$ python3 -q
>>> import numpy as np
>>> from numpy import linalg as LA
>>> np.set_printoptions(precision=2, suppress=True, linewidth=200)
>>> A2 = np.array([[1, 1], [1, -1]])
>>> rng = np.random.default_rng(880)
>>> J = np.kron(A2, np.kron(A2, A2))[rng.permutation(8)][:4]
>>> J
array([[ 1,  1,  1,  1,  1,  1,  1,  1],
       [ 1,  1, -1, -1,  1,  1, -1, -1],
       [ 1, -1, -1,  1, -1,  1,  1, -1],
       [ 1, -1, -1,  1,  1, -1, -1,  1]])
>>> G = J.T @ J
>>> (J @ J.T).shape
(4, 4)
>>> np.trace(G), (J ** 2).sum()
(np.int64(32), np.int64(32))
>>> np.allclose(G, G.T)
True
>>> A2 = J / np.sqrt((J ** 2).mean(axis=1, keepdims=True))
>>> LA.matrix_rank(J - J.mean(axis=1, keepdims=True))
np.int64(3)
>>> J - J.mean(axis=1, keepdims=True)
array([[ 0.,  0.,  0.,  0.,  0.,  0.,  0.,  0.],
       [ 1.,  1., -1., -1.,  1.,  1., -1., -1.],
       [ 1., -1., -1.,  1., -1.,  1.,  1., -1.],
       [ 1., -1., -1.,  1.,  1., -1., -1.,  1.]])
>>> t = np.radians(15)
>>> Rm = np.eye(8)
>>> Rm[4, 4] = Rm[6, 6] = np.cos(t)
>>> Rm[4, 6], Rm[6, 4] = -np.sin(t), np.sin(t)
>>> Rm
array([[ 1.  ,  0.  ,  0.  ,  0.  ,  0.  ,  0.  ,  0.  ,  0.  ],
       [ 0.  ,  1.  ,  0.  ,  0.  ,  0.  ,  0.  ,  0.  ,  0.  ],
       [ 0.  ,  0.  ,  1.  ,  0.  ,  0.  ,  0.  ,  0.  ,  0.  ],
       [ 0.  ,  0.  ,  0.  ,  1.  ,  0.  ,  0.  ,  0.  ,  0.  ],
       [ 0.  ,  0.  ,  0.  ,  0.  ,  0.97,  0.  , -0.26,  0.  ],
       [ 0.  ,  0.  ,  0.  ,  0.  ,  0.  ,  1.  ,  0.  ,  0.  ],
       [ 0.  ,  0.  ,  0.  ,  0.  ,  0.26,  0.  ,  0.97,  0.  ],
       [ 0.  ,  0.  ,  0.  ,  0.  ,  0.  ,  0.  ,  0.  ,  1.  ]])
>>> A2 = J @ Rm.T
>>> np.allclose(J @ J.T, A2 @ A2.T)
True
>>> np.allclose(LA.norm(J, axis=1), LA.norm(A2, axis=1))
True
>>> round(float(LA.det(Rm)), 2), np.round(np.trace(Rm), 2)
(1.0, np.float64(7.93))
>>> np.abs(A2 - J).max(axis=0)
array([0.  , 0.  , 0.  , 0.  , 0.29, 0.  , 0.29, 0.  ])
>>> LA.svd(J, compute_uv=False), LA.svd(A2, compute_uv=False)
(array([2.83, 2.83, 2.83, 2.83]), array([2.83, 2.83, 2.83, 2.83]))
>>> A2 = LA.inv(Rm)
>>> round(LA.det(Rm) * LA.det(A2), 2)
np.float64(1.0)
>>> round(LA.slogdet(Rm)[0], 2)
np.float64(1.0)
>>> np.round(LA.cond(Rm), 2)
np.float64(1.0)
>>> M = np.load("a.npy")
>>> M
array([[ 2,  0,  2, -1,  1,  0,  2],
       [ 0,  1,  1, -2,  2,  1,  0],
       [-2, -1, -2,  2,  1, -2,  2],
       [-2,  0,  1, -1, -2,  2, -1],
       [-1,  1, -2,  2,  0,  2, -1],
       [-1, -1,  1, -2,  1, -1, -1],
       [-2,  2,  1,  1, -2,  0, -2]])
>>> x = np.array([-4, -6, -7, -3, -2, -8, 2, 1])
>>> h1 = np.maximum(J @ x, 0)
>>> np.maximum(J @ x, 0) - np.maximum(-J @ x, 0)
array([-27, -13,   1,  11])
>>> J * (h1 > 1e-9)[:, None]
array([[ 0,  0,  0,  0,  0,  0,  0,  0],
       [ 0,  0,  0,  0,  0,  0,  0,  0],
       [ 1, -1, -1,  1, -1,  1,  1, -1],
       [ 1, -1, -1,  1,  1, -1, -1,  1]])
>>> np.flatnonzero(h1 > 1e-9)
array([2, 3])
>>> np.tanh(J @ x)
array([-1.  , -1.  ,  0.76,  1.  ])
>>> J.T @ h1
array([ 12, -12, -12,  12,  10, -10, -10,  10])
>>> M @ M
array([[ -3,   3,  -1,   7,   2,  -4,   4],
       [ -1,   1,  -6,   4,   8,  -2,   1],
       [ -7,   8,  -1,   6, -16,  11, -13],
       [ -2,  -7,  -2,  -4,   5, -10,   1],
       [ -2,  -1,   6, -12,  -1,   7,  -8],
       [  2,  -2, -11,  10,   3,  -4,   4],
       [ -2,  -5,  -1,  -7,   5,  -2,   3]])
>>> np.allclose(M, M.T)
False
>>> np.round(LA.det(M), 2)
np.float64(-970.0)
>>> LA.matrix_power(M, 4)
array([[ -21,  -77,   24, -135,   75,  -53,   -9],
       [  14,  -87,   62, -178,  113,  -42,   10],
       [  88,   -4, -256,  346,   80, -189,  132],
       [   3,    9,  193, -205,  -78,  113,  -70],
       [  21,  152,  -49,  204, -186,  177,  -87],
       [  31, -169,   59, -204,  219, -196,  131],
       [  12,   14,   96, -113,  -59,  114,  -46]])
>>> t = np.radians(45)
>>> Rm = np.eye(7)
>>> Rm[5, 5] = Rm[0, 0] = np.cos(t)
>>> Rm[5, 0], Rm[0, 5] = -np.sin(t), np.sin(t)
>>> Rm
array([[ 0.71,  0.  ,  0.  ,  0.  ,  0.  ,  0.71,  0.  ],
       [ 0.  ,  1.  ,  0.  ,  0.  ,  0.  ,  0.  ,  0.  ],
       [ 0.  ,  0.  ,  1.  ,  0.  ,  0.  ,  0.  ,  0.  ],
       [ 0.  ,  0.  ,  0.  ,  1.  ,  0.  ,  0.  ,  0.  ],
       [ 0.  ,  0.  ,  0.  ,  0.  ,  1.  ,  0.  ,  0.  ],
       [-0.71,  0.  ,  0.  ,  0.  ,  0.  ,  0.71,  0.  ],
       [ 0.  ,  0.  ,  0.  ,  0.  ,  0.  ,  0.  ,  1.  ]])
>>> A2 = M @ Rm.T
>>> np.allclose(M @ M.T, A2 @ A2.T)
True
>>> round(LA.det(Rm), 2), round(np.trace(Rm), 2)
(np.float64(1.0), np.float64(6.41))
>>> np.abs(A2 - M).max(axis=0)
array([2., 0., 0., 0., 0., 2., 0.])
>>> LA.svd(M, compute_uv=False), LA.svd(A2, compute_uv=False)
(array([6.29, 5.78, 3.64, 2.99, 2.27, 2.1 , 0.51]), array([6.29, 5.78, 3.64, 2.99, 2.27, 2.1 , 0.51]))
>>> x = np.array([1, 1, 2, 0, 0, 1, 0])
>>> y = M @ x
>>> coef, lr = np.zeros(7), 1 / LA.norm(M, 2) ** 2
>>> for i in range(3):
...     coef -= lr * M.T @ (M @ coef - y)
...     if i % 1 == 0: print(i, round(LA.norm(M @ coef - y), 2))
... 
0 4.15
1 2.9
2 2.24
>>> np.round(LA.cond(M), 2)
np.float64(12.25)
>>> coef
array([ 0.93,  0.75,  1.27, -0.76, -0.23,  0.83, -0.18])
>>> A2 = M ** -1
Traceback (most recent call last):
  File "<python-input-58>", line 1, in <module>
    A2 = M ** -1
         ~~^^~~~
ValueError: Integers to negative integer powers are not allowed.
>>> A2 = LA.inv(M)
>>> np.round(M @ A2, 2) + 0
array([[1., 0., 0., 0., 0., 0., 0.],
       [0., 1., 0., 0., 0., 0., 0.],
       [0., 0., 1., 0., 0., 0., 0.],
       [0., 0., 0., 1., 0., 0., 0.],
       [0., 0., 0., 0., 1., 0., 0.],
       [0., 0., 0., 0., 0., 1., 0.],
       [0., 0., 0., 0., 0., 0., 1.]])
>>> W0 = np.load("test18.npy")
>>> W0
array([[0, 0, 0, 0, 0, 0, 0],
       [2, 0, 0, 0, 0, 0, 0],
       [0, 1, 2, 0, 0, 0, 0],
       [2, 1, 1, 0, 0, 0, 0],
       [1, 2, 1, 0, 2, 0, 0],
       [0, 2, 1, 0, 1, 2, 0],
       [2, 2, 0, 2, 0, 0, 0]])
>>> rk = LA.matrix_rank(W0)
>>> rk
np.int64(6)
>>> null = LA.svd(W0)[2][rk:].T
>>> np.allclose(W0 @ null, 0)
True
>>> null[:, 0] / null[np.abs(null[:, 0]).round(6).argmax(), 0]
array([0., 0., 0., 0., 0., 0., 1.])
>>> [int(LA.matrix_rank(np.delete(W0, i, axis=0))) for i in range(7)]
[6, 5, 5, 5, 5, 5, 5]
>>> null.shape
(7, 1)
>>> null @ null.T
array([[0., 0., 0., 0., 0., 0., 0.],
       [0., 0., 0., 0., 0., 0., 0.],
       [0., 0., 0., 0., 0., 0., 0.],
       [0., 0., 0., 0., 0., 0., 0.],
       [0., 0., 0., 0., 0., 0., 0.],
       [0., 0., 0., 0., 0., 0., 0.],
       [0., 0., 0., 0., 0., 0., 1.]])
>>> Uu, sig, Vt = LA.svd(W0)
>>> sig
array([5.32, 3.16, 1.98, 1.64, 1.45, 0.2 , 0.  ])
>>> np.argmax(sig[:-1] / (sig[1:] + 1e-6)) + 1
np.int64(6)
>>> A2 = Uu[:, :6] @ np.diag(sig[:6]) @ Vt[:6]
>>> LA.matrix_rank(W0, rtol=0.05)
np.int64(5)
>>> np.round(LA.norm(W0 - A2, 2), 2), sig[6]
(np.float64(0.0), np.float64(0.0))
>>> round(float(np.abs(W0 - A2).max()), 2)
0.0
>>> lab = rng.permutation(7)
>>> lab
array([2, 1, 5, 4, 6, 3, 0])
>>> A2 = W0[lab][:, lab]
>>> np.allclose(A2, W0)
False
>>> np.diag(A2)
array([2, 0, 2, 2, 0, 0, 0])
>>> round(float(LA.det(A2)), 2), np.round(LA.det(W0[lab]), 2)
(0.0, np.float64(0.0))
>>> A2
array([[2, 1, 0, 0, 0, 0, 0],
       [0, 0, 0, 0, 0, 0, 2],
       [1, 2, 2, 1, 0, 0, 0],
       [1, 2, 0, 2, 0, 0, 1],
       [0, 2, 0, 0, 0, 2, 2],
       [1, 1, 0, 0, 0, 0, 2],
       [0, 0, 0, 0, 0, 0, 0]])
>>> x = np.array([2, 2, 1, 3, 4, 1, 2])
>>> h1 = np.maximum(W0 @ x, 0)
>>> np.tanh(W0 @ x)
array([0., 1., 1., 1., 1., 1., 1.])
>>> np.flatnonzero(h1 > 1e-9)
array([1, 2, 3, 4, 5, 6])
>>> W0 * (h1 > 1e-9)[:, None]
array([[0, 0, 0, 0, 0, 0, 0],
       [2, 0, 0, 0, 0, 0, 0],
       [0, 1, 2, 0, 0, 0, 0],
       [2, 1, 1, 0, 0, 0, 0],
       [1, 2, 1, 0, 2, 0, 0],
       [0, 2, 1, 0, 1, 2, 0],
       [2, 2, 0, 2, 0, 0, 0]])
>>> W0.T @ h1
array([65, 91, 41, 28, 41, 22,  0])
>>> h1
array([ 0,  4,  4,  7, 15, 11, 14])
>>> K = np.loadtxt("dump.csv", delimiter=",")
>>> K
array([[ 2.,  3.,  1.,  3.,  3.,  0.],
       [ 5.,  5.,  2.,  6.,  6.,  1.],
       [ 7.,  7.,  5.,  6.,  6.,  1.],
       [ 9.,  9.,  6.,  8.,  7.,  3.],
       [11.,  9.,  7., 10.,  7.,  3.],
       [12., 11., 10., 13.,  9.,  4.],
       [15., 11., 12., 13., 10.,  6.],
       [18., 13., 14., 13., 11.,  9.],
       [20., 14., 17., 13., 14., 11.],
       [20., 16., 18., 14., 17., 14.],
       [22., 16., 21., 14., 19., 14.],
       [22., 17., 23., 17., 22., 14.],
       [23., 18., 25., 17., 24., 16.],
       [25., 19., 27., 20., 26., 18.],
       [26., 20., 28., 22., 27., 20.],
       [27., 20., 31., 25., 30., 21.],
       [27., 20., 32., 28., 31., 24.],
       [28., 21., 34., 28., 33., 27.],
       [28., 24., 36., 31., 33., 27.],
       [29., 26., 37., 31., 34., 30.],
       [29., 27., 38., 33., 37., 33.],
       [32., 28., 40., 33., 38., 33.],
       [32., 30., 41., 34., 39., 34.],
       [32., 31., 42., 34., 39., 35.],
       [35., 33., 42., 35., 42., 37.],
       [35., 35., 45., 38., 45., 39.],
       [38., 36., 45., 40., 46., 42.],
       [38., 37., 45., 42., 46., 43.],
       [41., 37., 45., 43., 47., 44.],
       [41., 40., 46., 45., 49., 46.],
       [41., 40., 47., 47., 49., 48.],
       [43., 42., 48., 47., 49., 51.],
       [43., 42., 51., 47., 50., 52.],
       [45., 43., 51., 48., 53., 55.],
       [47., 44., 51., 49., 55., 56.],
       [50., 44., 51., 49., 58., 58.],
       [51., 47., 52., 49., 61., 60.],
       [52., 50., 52., 49., 62., 61.],
       [52., 51., 53., 50., 63., 61.],
       [53., 54., 54., 53., 64., 61.],
       [53., 55., 56., 55., 65., 64.],
       [56., 58., 58., 57., 67., 64.],
       [56., 61., 59., 58., 69., 66.]])
>>> x = np.array([3, 2, 2, -1, -3, 3, 3, -2])
>>> (J @ x).argmax()
np.int64(2)
>>> J * x
array([[ 3,  2,  2, -1, -3,  3,  3, -2],
       [ 3,  2, -2,  1, -3,  3, -3,  2],
       [ 3, -2, -2, -1,  3,  3,  3,  2],
       [ 3, -2, -2, -1, -3, -3, -3, -2]])
>>> J @ np.ones(8)
array([8., 0., 0., 0.])
>>> (J * x).sum(axis=1)
array([  7,   3,   9, -13])
>>> LA.norm(J @ x) <= LA.norm(J, 2) * LA.norm(x) + 1e-9
np.True_
>>> J @ (2 * x)
array([ 14,   6,  18, -26])
>>> J @ np.eye(8)[6]
array([ 1., -1.,  1., -1.])
>>> proj = K @ LA.solve(K.T @ K, K.T)
>>> np.round(proj @ K[:, 5], 2) + 0
array([ 0.,  1.,  1.,  3.,  3.,  4.,  6.,  9., 11., 14., 14., 14., 16., 18., 20., 21., 24., 27., 27., 30., 33., 33., 34., 35., 37., 39., 42., 43., 44., 46., 48., 51., 52., 55., 56., 58., 60., 61.,
       61., 61., 64., 64., 66.])
>>> np.round(LA.eigvalsh(proj), 2) + 0
array([0., 0., 0., 0., 0., 0., 0., 0., 0., 0., 0., 0., 0., 0., 0., 0., 0., 0., 0., 0., 0., 0., 0., 0., 0., 0., 0., 0., 0., 0., 0., 0., 0., 0., 0., 0., 0., 1., 1., 1., 1., 1., 1.])
>>> round(np.trace(proj), 2)
np.float64(6.0)
>>> np.allclose(proj @ proj, proj)
True
>>> Uu, sig, Vt = LA.svd(K)
>>> np.argmax(sig[:-1] / (sig[1:] + 1e-6)) + 1
np.int64(1)
>>> sig
array([596.93,  31.2 ,  19.77,  13.07,   9.62,   7.56])
>>> A2 = Uu[:, :1] @ np.diag(sig[:1]) @ Vt[:1]
>>> round(float(LA.norm(K - A2, 2)), 2), np.round(sig[1], 2)
(31.2, np.float64(31.2))
>>> LA.matrix_rank(K, rtol=0.05)
np.int64(2)
>>> round(np.abs(K - A2).max(), 2)
np.float64(6.1)
>>> round(float(LA.norm(K - A2) / LA.norm(K)), 2)
0.07
>>> LA.norm(K, axis=0)
array([230.35, 218.49, 254.13, 234.03, 270.33, 254.51])
>>> LA.norm(K, axis=1).argmax()
np.int64(42)
>>> np.round(LA.norm(K[19] - K[18]), 2)
np.float64(4.0)
>>> round(float(LA.norm(K, 1)), 2), round(float(LA.norm(K, np.inf)), 2)
(1562.0, 369.0)
>>> lab = rng.permutation(6)
>>> A2 = K[:, lab] * rng.choice([-1, 1], 6)
>>> A2
array([[  3.,   0.,  -3.,  -2.,  -1.,  -3.],
       [  6.,   1.,  -5.,  -5.,  -2.,  -6.],
       [  6.,   1.,  -7.,  -7.,  -5.,  -6.],
       [  7.,   3.,  -9.,  -9.,  -6.,  -8.],
       [  7.,   3.,  -9., -11.,  -7., -10.],
       [  9.,   4., -11., -12., -10., -13.],
       [ 10.,   6., -11., -15., -12., -13.],
       [ 11.,   9., -13., -18., -14., -13.],
       [ 14.,  11., -14., -20., -17., -13.],
       [ 17.,  14., -16., -20., -18., -14.],
       [ 19.,  14., -16., -22., -21., -14.],
       [ 22.,  14., -17., -22., -23., -17.],
       [ 24.,  16., -18., -23., -25., -17.],
       [ 26.,  18., -19., -25., -27., -20.],
       [ 27.,  20., -20., -26., -28., -22.],
       [ 30.,  21., -20., -27., -31., -25.],
       [ 31.,  24., -20., -27., -32., -28.],
       [ 33.,  27., -21., -28., -34., -28.],
       [ 33.,  27., -24., -28., -36., -31.],
       [ 34.,  30., -26., -29., -37., -31.],
       [ 37.,  33., -27., -29., -38., -33.],
       [ 38.,  33., -28., -32., -40., -33.],
       [ 39.,  34., -30., -32., -41., -34.],
       [ 39.,  35., -31., -32., -42., -34.],
       [ 42.,  37., -33., -35., -42., -35.],
       [ 45.,  39., -35., -35., -45., -38.],
       [ 46.,  42., -36., -38., -45., -40.],
       [ 46.,  43., -37., -38., -45., -42.],
       [ 47.,  44., -37., -41., -45., -43.],
       [ 49.,  46., -40., -41., -46., -45.],
       [ 49.,  48., -40., -41., -47., -47.],
       [ 49.,  51., -42., -43., -48., -47.],
       [ 50.,  52., -42., -43., -51., -47.],
       [ 53.,  55., -43., -45., -51., -48.],
       [ 55.,  56., -44., -47., -51., -49.],
       [ 58.,  58., -44., -50., -51., -49.],
       [ 61.,  60., -47., -51., -52., -49.],
       [ 62.,  61., -50., -52., -52., -49.],
       [ 63.,  61., -51., -52., -53., -50.],
       [ 64.,  61., -54., -53., -54., -53.],
       [ 65.,  64., -55., -53., -56., -55.],
       [ 67.,  64., -58., -56., -58., -57.],
       [ 69.,  66., -61., -56., -59., -58.]])
>>> Uu, _, Vt = LA.svd(K.T @ A2)
>>> np.round(Uu @ Vt, 2) + 0
array([[ 0.,  0.,  0., -1.,  0.,  0.],
       [ 0.,  0., -1.,  0.,  0.,  0.],
       [ 0.,  0.,  0.,  0., -1.,  0.],
       [ 0.,  0.,  0.,  0.,  0., -1.],
       [ 1.,  0.,  0.,  0.,  0.,  0.],
       [ 0.,  1.,  0.,  0.,  0.,  0.]])
>>> np.round(LA.lstsq(K, A2)[0], 2) + 0
array([[ 0.,  0.,  0., -1.,  0.,  0.],
       [ 0.,  0., -1.,  0.,  0.,  0.],
       [ 0.,  0.,  0.,  0., -1.,  0.],
       [ 0.,  0.,  0.,  0.,  0., -1.],
       [ 1.,  0.,  0.,  0.,  0.,  0.],
       [ 0.,  1.,  0.,  0.,  0.,  0.]])
>>> lab
array([4, 5, 1, 0, 2, 3])
